$ python3 -q
>>> import numpy as np
>>> np.set_printoptions(precision=2, suppress=True, linewidth=140)
>>> rd = lambda a: np.round(a, 2) + 0
>>> A = np.load("arr.npy")
>>> print(A)
[[1.  0.  0. ]
 [0.  0.5 0.5]
 [0.5 0.  0.5]]
>>> u = np.array([0, 9, 7])
>>> B = A + np.outer(u, np.eye(3)[0])
>>> print(rd(np.linalg.det(B) / np.linalg.det(A)), rd(1 + np.linalg.solve(A, u)[0]))
1.0 1.0
>>> print(B)
[[1.  0.  0. ]
 [9.  0.5 0.5]
 [7.5 0.  0.5]]
>>> m1 = np.load("test11.npy")
>>> print(m1)
[[ -3  -3  -3  -3  -3]
 [ -3  -6  -6  -6  -6]
 [ -3  -6  -9  -9  -9]
 [ -3  -6  -9 -12 -12]
 [ -3  -6  -9 -12 -15]]
>>> vals, vecs = np.linalg.eigh(m1)
>>> x = np.array([6, 8, 7, 3, -8])
>>> print(rd(vecs * np.abs(vals) @ vecs.T))
[[ 3.  3.  3.  3.  3.]
 [ 3.  6.  6.  6.  6.]
 [ 3.  6.  9.  9.  9.]
 [ 3.  6.  9. 12. 12.]
 [ 3.  6.  9. 12. 15.]]
>>> rng = np.random.default_rng(6352)
>>> idx = rng.permutation(5)
>>> print(idx)
[2 4 3 0 1]
>>> B = m1[idx][:, idx]
>>> print(rd(np.linalg.det(B)), rd(np.linalg.det(m1[idx])))
-243.0 243.0
>>> print(np.trace(B))
-45
>>> print(np.diag(B))
[ -9 -15 -12  -3  -6]
>>> vals, vecs = np.linalg.eigh(m1)
>>> print(np.unique(vals.round(6) + 0, return_counts=True)[1])
[1 1 1 1 1]
>>> print(rd(np.linalg.eigvalsh(m1 @ m1)))
[   0.66    1.12    3.06   18.89 1371.27]
>>> print(rd(vals.sum()), np.trace(m1))
-45.0 -45
>>> print(rd(vecs.T @ m1 @ vecs))
[[-37.03   0.     0.     0.     0.  ]
 [  0.    -4.35   0.     0.     0.  ]
 [  0.     0.    -1.75   0.     0.  ]
 [  0.     0.     0.    -1.06   0.  ]
 [  0.     0.     0.     0.    -0.81]]
>>> print((vals > 1e-8).sum(), (vals < -1e-8).sum())
0 5
>>> W0 = np.load("m.npy")
>>> print(W0)
[[ 3  0  0  0]
 [ 3  0  0  1]
 [ 2 -2  1  0]
 [ 1 -2  1  1]]
>>> print(rd(np.linalg.det(W0)))
0.0
>>> print(np.trace(W0))
5
>>> print(np.allclose(W0, W0.T))
False
>>> print((W0 + W0.T) / 2)
[[ 3.   1.5  1.   0.5]
 [ 1.5  0.  -1.  -0.5]
 [ 1.  -1.   1.   0.5]
 [ 0.5 -0.5  0.5  1. ]]
>>> print(rd(np.sort(np.abs(np.linalg.eigvals(W0)))))
[0.   1.73 1.73 3.  ]
>>> print(W0 @ W0)
[[ 9  0  0  0]
 [10 -2  1  1]
 [ 2 -2  1 -2]
 [ 0 -4  2 -1]]
>>> x = np.array([1, -1, 1])
>>> h = np.maximum(A @ x, 0)
>>> print(A * (h > 1e-9)[:, None])
[[1.  0.  0. ]
 [0.  0.  0. ]
 [0.5 0.  0.5]]
>>> print(np.flatnonzero(h > 1e-9))
[0 2]
>>> print(np.maximum(A @ (3 * x), 0))
[3. 0. 3.]
>>> C2 = A.T @ A
>>> print(rd(np.linalg.eigvalsh(C2)[::-1]))
[1.33 0.59 0.08]
>>> print(np.linalg.matrix_rank(C2))
3
>>> print(np.trace(C2), (A ** 2).sum())
2.0 2.0
>>> print(rd(np.linalg.svd(A, compute_uv=False) ** 2))
[1.33 0.59 0.08]
>>> mat = np.load("sample5.npy")
>>> print(mat)
[[2 2 2 2 2 2]
 [2 1 2 1 2 1]
 [1 0 1 0 1 0]
 [2 2 2 2 2 2]
 [2 1 2 1 2 1]
 [1 0 1 0 1 0]]
>>> rk = np.linalg.matrix_rank(mat)
>>> print(rk)
2
>>> ns = np.linalg.svd(mat)[2][rk:].T
>>> print([int(np.linalg.matrix_rank(mat[:, :j + 1])) for j in range(6)])
[1, 2, 2, 2, 2, 2]
>>> print(np.allclose(mat @ ns, 0))
True
>>> print(np.linalg.matrix_rank(mat.T @ mat), np.linalg.matrix_rank(mat @ mat.T))
2 2
>>> print([int(np.linalg.matrix_rank(mat[:i])) for i in range(1, len(mat) + 1)])
[1, 2, 2, 2, 2, 2]
>>> print(rd(ns @ ns.T))
[[ 0.67  0.   -0.33  0.   -0.33  0.  ]
 [ 0.    0.67  0.   -0.33  0.   -0.33]
 [-0.33  0.    0.67  0.   -0.33  0.  ]
 [ 0.   -0.33  0.    0.67  0.   -0.33]
 [-0.33  0.   -0.33  0.    0.67  0.  ]
 [ 0.   -0.33  0.   -0.33  0.    0.67]]
